$ ipython --no-banner

In [1]: import numpy as np

In [2]: from numpy import linalg as LA

In [3]: np.set_printoptions(precision=2, suppress=True, linewidth=200)

In [4]: rnd = lambda a: np.round(a, 2) + 0

In [5]: J = np.array([[6.0, -2.0, 0.0], [-2.0, 1.0, -2.0], [0.0, -2.0, 4.0]])

In [6]: J
Out[6]: 
array([[ 6., -2.,  0.],
       [-2.,  1., -2.],
       [ 0., -2.,  4.]])

In [7]: # symmetric, so the eigenvalues are real

In [8]: vals, evecs = LA.eigh(J)

In [9]: rnd(LA.eigvalsh(J @ J))
Out[9]: array([ 0.25, 21.3 , 47.45])

In [10]: F = np.load("x.npy")

In [11]: F
Out[11]: 
array([[-3, -1,  0,  0,  0,  0],
       [-1, -3,  0,  0,  0,  0],
       [ 1, -3,  0,  0,  0,  0],
       [ 0,  0, -3, -1,  0,  0],
       [ 0,  0, -1, -3,  0,  0],
       [ 0,  0,  1, -3,  0,  0],
       [ 0,  0,  0,  0, -3, -1],
       [ 0,  0,  0,  0, -1, -3],
       [ 0,  0,  0,  0,  1, -3]])

In [12]: other = F / LA.norm(F, axis=1, keepdims=True)

In [13]: gram = other @ other.T

In [14]: (gram - 2 * np.eye(9)).round(6).argmax(axis=1)
Out[14]: array([1, 2, 1, 4, 5, 4, 7, 8, 7])

In [15]: rnd(gram)
Out[15]: 
array([[1. , 0.6, 0. , 0. , 0. , 0. , 0. , 0. , 0. ],
       [0.6, 1. , 0.8, 0. , 0. , 0. , 0. , 0. , 0. ],
       [0. , 0.8, 1. , 0. , 0. , 0. , 0. , 0. , 0. ],
       [0. , 0. , 0. , 1. , 0.6, 0. , 0. , 0. , 0. ],
       [0. , 0. , 0. , 0.6, 1. , 0.8, 0. , 0. , 0. ],
       [0. , 0. , 0. , 0. , 0.8, 1. , 0. , 0. , 0. ],
       [0. , 0. , 0. , 0. , 0. , 0. , 1. , 0.6, 0. ],
       [0. , 0. , 0. , 0. , 0. , 0. , 0.6, 1. , 0.8],
       [0. , 0. , 0. , 0. , 0. , 0. , 0. , 0.8, 1. ]])

In [16]: (np.abs(gram) > 0.9).astype(int)
Out[16]: 
array([[1, 0, 0, 0, 0, 0, 0, 0, 0],
       [0, 1, 0, 0, 0, 0, 0, 0, 0],
       [0, 0, 1, 0, 0, 0, 0, 0, 0],
       [0, 0, 0, 1, 0, 0, 0, 0, 0],
       [0, 0, 0, 0, 1, 0, 0, 0, 0],
       [0, 0, 0, 0, 0, 1, 0, 0, 0],
       [0, 0, 0, 0, 0, 0, 1, 0, 0],
       [0, 0, 0, 0, 0, 0, 0, 1, 0],
       [0, 0, 0, 0, 0, 0, 0, 0, 1]])

In [17]: rnd(gram[6])
Out[17]: array([0. , 0. , 0. , 0. , 0. , 0. , 1. , 0.6, 0. ])

In [18]: np.degrees(np.arccos(np.clip(gram[6, 1], -1, 1)))
Out[18]: np.float64(90.0)
